% python3 -q
>>> import numpy as np
>>> np.set_printoptions(suppress=True, linewidth=160)
>>> X = np.load("dump.npy")
>>> print(X)
[[ 6  6  2  2  3  6  0]
 [ 6  6  2  2  3  6  0]
 [ 5  5  1  1  2  5 -1]
 [ 5  5  1  1  2  5 -1]
 [ 8  8  4  4  5  8  2]
 [ 8  8  4  4  5  8  2]
 [ 8  8  4  4  5  8  2]
 [ 6  6  2  2  3  6  0]]
>>> rk = np.linalg.matrix_rank(X)
>>> print(rk)
2
>>> null = np.linalg.svd(X)[2][rk:].T
>>> print([int(np.linalg.matrix_rank(X[:, :j + 1])) for j in range(7)])
[1, 1, 2, 2, 2, 2, 2]
>>> print(np.linalg.matrix_rank(X.T @ X), np.linalg.matrix_rank(X @ X.T))
2 2
>>> print(np.linalg.matrix_rank(X, rtol=0.1))
2
>>> G = X.T @ X
>>> print(np.round(np.linalg.eigvalsh(G)[::-1], 1) + 0)
[1279.2   18.8    0.     0.     0.     0.     0. ]
>>> print(np.linalg.matrix_rank(G))
2
>>> U, sig, Vt = np.linalg.svd(X, full_matrices=False)
>>> print((sig > 1e-8).sum())
2
>>> print(np.round(Vt @ Vt.T, 1) + 0)
[[1. 0. 0. 0. 0. 0. 0.]
 [0. 1. 0. 0. 0. 0. 0.]
 [0. 0. 1. 0. 0. 0. 0.]
 [0. 0. 0. 1. 0. 0. 0.]
 [0. 0. 0. 0. 1. 0. 0.]
 [0. 0. 0. 0. 0. 1. 0.]
 [0. 0. 0. 0. 0. 0. 1.]]
>>> print(round(np.sqrt((sig ** 2).sum()), 1), round(np.linalg.norm(X), 1))
36.0 36.0
>>> print(np.abs(U[:, 0]).round(6).argmax())
4
>>> print(np.round(U.T @ U, 1) + 0)
[[1. 0. 0. 0. 0. 0. 0.]
 [0. 1. 0. 0. 0. 0. 0.]
 [0. 0. 1. 0. 0. 0. 0.]
 [0. 0. 0. 1. 0. 0. 0.]
 [0. 0. 0. 0. 1. 0. 0.]
 [0. 0. 0. 0. 0. 1. 0.]
 [0. 0. 0. 0. 0. 0. 1.]]
>>> print(sig.round(1) + 0)
[35.8  4.3  0.   0.   0.   0.   0. ]
>>> print(np.round(np.abs(Vt[0]), 1))
[0.5 0.5 0.2 0.2 0.3 0.5 0.1]
>>> print(np.allclose(U * sig @ Vt, X))
True
>>> U, sig, Vt = np.linalg.svd(X)
>>> vecs = Vt[:(sig > 1e-8).sum()]
>>> rng = np.random.default_rng(615603)
>>> x = X[3] + 5 * X[6] + rng.integers(2) * np.eye(7)[4]
>>> print(x)
[45. 45. 21. 21. 27. 45.  9.]
>>> print(np.round(np.diag(vecs.T @ vecs), 1))
[0.3 0.3 0.2 0.2 0.2 0.3 0.5]
>>> print(np.linalg.matrix_rank(np.vstack([X, x])))
2
>>> feats = np.load("mat.npy")
>>> print(feats)
[[ -1.4 -24.7   0. ]
 [ -1.5 -24.2   0. ]
 [ -2.3 -20.8   0.1]
 [ -2.6 -19.7   0.1]
 [ -3.7 -13.9   0.2]
 [ -3.9 -12.3   0.3]
 [ -4.4  -5.2   0.7]
 [ -4.2  -2.9   0.9]
 [ -3.5  -0.8   1.1]
 [ -2.4   0.2   1.2]
 [ -1.9   0.4   1.1]
 [  0.1  -0.1  -0.3]
 [  0.2  -0.1  -0.9]
 [ -0.4   0.4  -2.7]
 [ -1.3   1.3  -4.1]
 [ -2.3   2.3  -5.4]
 [ -5.9   5.9  -8.9]
 [ -7.5   7.6 -10.2]
 [-13.2  13.9 -14.7]
 [-13.6  14.4 -15. ]]
>>> hat = feats @ np.linalg.solve(feats.T @ feats, feats.T)
>>> print(np.trace(hat))
3.0
>>> print(np.allclose(hat @ hat, hat))
True
>>> print(np.linalg.matrix_rank(np.eye(20) - hat))
17
>>> C = feats[[16, 15]].astype(float)
>>> for _ in range(5):
...     z = np.linalg.norm(feats[:, None] - C, axis=-1).argmin(axis=1)
...     C = np.array([feats[z == j].mean(axis=0) for j in range(2)])
... 
>>> print(z)
[1 1 1 1 1 1 1 1 1 1 1 1 1 1 1 1 0 0 0 0]
>>> print(np.bincount(z))
[ 4 16]
>>> print(C.round(1))
[[-10.   10.4 -12.2]
 [ -2.2  -7.5  -0.5]]
>>> print(np.abs(C[1] - C[0]).argmax())
1
>>> J = np.loadtxt("case12.csv", delimiter=",")
>>> print(J)
[[ 0. -3. -1. -1.  2.]
 [ 0.  0. -5. -4.  3.]
 [ 0.  0.  0.  2. -2.]
 [ 0.  0.  0.  0. -1.]
 [ 0.  0.  0.  0.  0.]]
>>> blk = np.stack([J, 3 * J, J[::-1]])
>>> print(np.linalg.matrix_rank(blk.reshape(3, -1)))
2
>>> print((blk @ J.T).shape)
(3, 5, 5)
>>> print(blk.shape)
(3, 5, 5)
>>> print(np.round(np.linalg.norm(blk, axis=(1, 2)), 1))
[ 8.6 25.8  8.6]
>>> print(np.round(np.linalg.det(blk), 1))
[0. 0. 0.]
>>> print(np.round(np.linalg.det(J[::-1]), 1))
0.0
>>> print(np.kron(np.eye(2, dtype=int), J))
[[ 0. -3. -1. -1.  2.  0. -0. -0. -0.  0.]
 [ 0.  0. -5. -4.  3.  0.  0. -0. -0.  0.]
 [ 0.  0.  0.  2. -2.  0.  0.  0.  0. -0.]
 [ 0.  0.  0.  0. -1.  0.  0.  0.  0. -0.]
 [ 0.  0.  0.  0.  0.  0.  0.  0.  0.  0.]
 [ 0. -0. -0. -0.  0.  0. -3. -1. -1.  2.]
 [ 0.  0. -0. -0.  0.  0.  0. -5. -4.  3.]
 [ 0.  0.  0.  0. -0.  0.  0.  0.  2. -2.]
 [ 0.  0.  0.  0. -0.  0.  0.  0.  0. -1.]
 [ 0.  0.  0.  0.  0.  0.  0.  0.  0.  0.]]
>>> print(np.poly(J))
[1. 0. 0. 0. 0. 0.]
>>> print(np.einsum("ij,ji->", J, J))
0.0
>>> A = np.load("w.npy")
>>> print(A)
[[-5 -4  0  0  0  0]
 [-2  1  0  0  0  0]
 [ 0  0 -2  2  5  3]
 [ 0  0  0 -3 -5 -4]
 [ 0  0  4  5 -5  5]
 [ 0  0 -2  5  5  3]]
>>> print(A.sum(axis=1))
[ -9  -1   8 -12   9  11]
>>> print(np.round(A.mean(axis=0), 1))
[-1.2 -0.5  0.   1.5  0.   1.2]
>>> print(A.shape)
(6, 6)
>>> A[6]
Traceback (most recent call last):
  File "<python-input-58>", line 1, in <module>
    A[6]
    ~^^^
IndexError: index 6 is out of bounds for axis 0 with size 6
>>> print(A.sum(axis=0))
[-7 -3  0  9  0  7]
>>> print(np.diff(A, axis=0))
[[  3   5   0   0   0   0]
 [  2  -1  -2   2   5   3]
 [  0   0   2  -5 -10  -7]
 [  0   0   4   8   0   9]
 [  0   0  -6   0  10  -2]]
